$ ipython --no-banner

In [1]: import numpy as np

In [2]: import numpy.linalg as la

In [3]: np.set_printoptions(precision=3, suppress=True, linewidth=160, floatmode="fixed")

In [4]: def tidy(a):
   ...:     return np.round(a, 3) + 0
   ...: 

In [5]: K = np.load("arr.npy")

In [6]: K
Out[6]: 
array([[-0.996, -0.974,  0.025, -1.010],
       [-1.009, -0.986,  0.000, -0.997],
       [-2.010, -1.993, -0.005, -2.019]])

In [7]: T = np.stack([K, 3 * K, K[::-1]])

In [8]: la.matrix_rank(T)
Out[8]: array([3, 3, 3])

In [9]: (T @ K.T).shape
Out[9]: (3, 3, 3)

In [10]: M = np.load("layer6.npy")

In [11]: print(M)
[[ 1.864  1.526  0.182  0.313]
 [ 1.817  1.022  0.385 -0.152]
 [ 6.276  4.042  1.597  0.275]
 [ 2.638  1.935  0.703 -0.458]
 [-3.500 -2.220 -1.250  0.040]
 [ 1.982  2.036  0.309  0.435]
 [ 0.010  0.090 -0.096  0.168]
 [-0.998 -0.454  0.292  0.345]
 [-4.660 -2.878 -1.348 -0.460]
 [ 5.620  3.916  1.852  0.003]
 [ 0.296  0.170  0.110  0.341]
 [-0.704 -0.109 -0.010 -0.078]
 [-1.613 -0.546 -0.231 -0.385]
 [ 6.070  3.766  1.567  0.393]
 [ 0.372  0.225 -0.090  0.034]
 [-1.136 -0.286 -0.036  0.305]
 [-1.005  0.372 -0.463 -0.063]
 [ 3.951  2.741  1.390 -0.104]
 [ 2.418  1.281  0.815  0.275]]

In [12]: U, s, Vh = la.svd(M)

In [13]: tidy(s)
Out[13]: array([16.755,  1.391,  1.160,  0.978])

In [14]: A2 = U[:, :1] @ np.diag(s[:1]) @ Vh[:1]

In [15]: tidy(np.abs(M - A2).max())
Out[15]: np.float64(0.759)

In [16]: print(la.matrix_rank(M, rtol=0.05))
4

In [17]: la.matrix_rank(A2)
Out[17]: np.int64(1)

In [18]: print(tidy(la.norm(M - A2) / la.norm(M)))
0.122
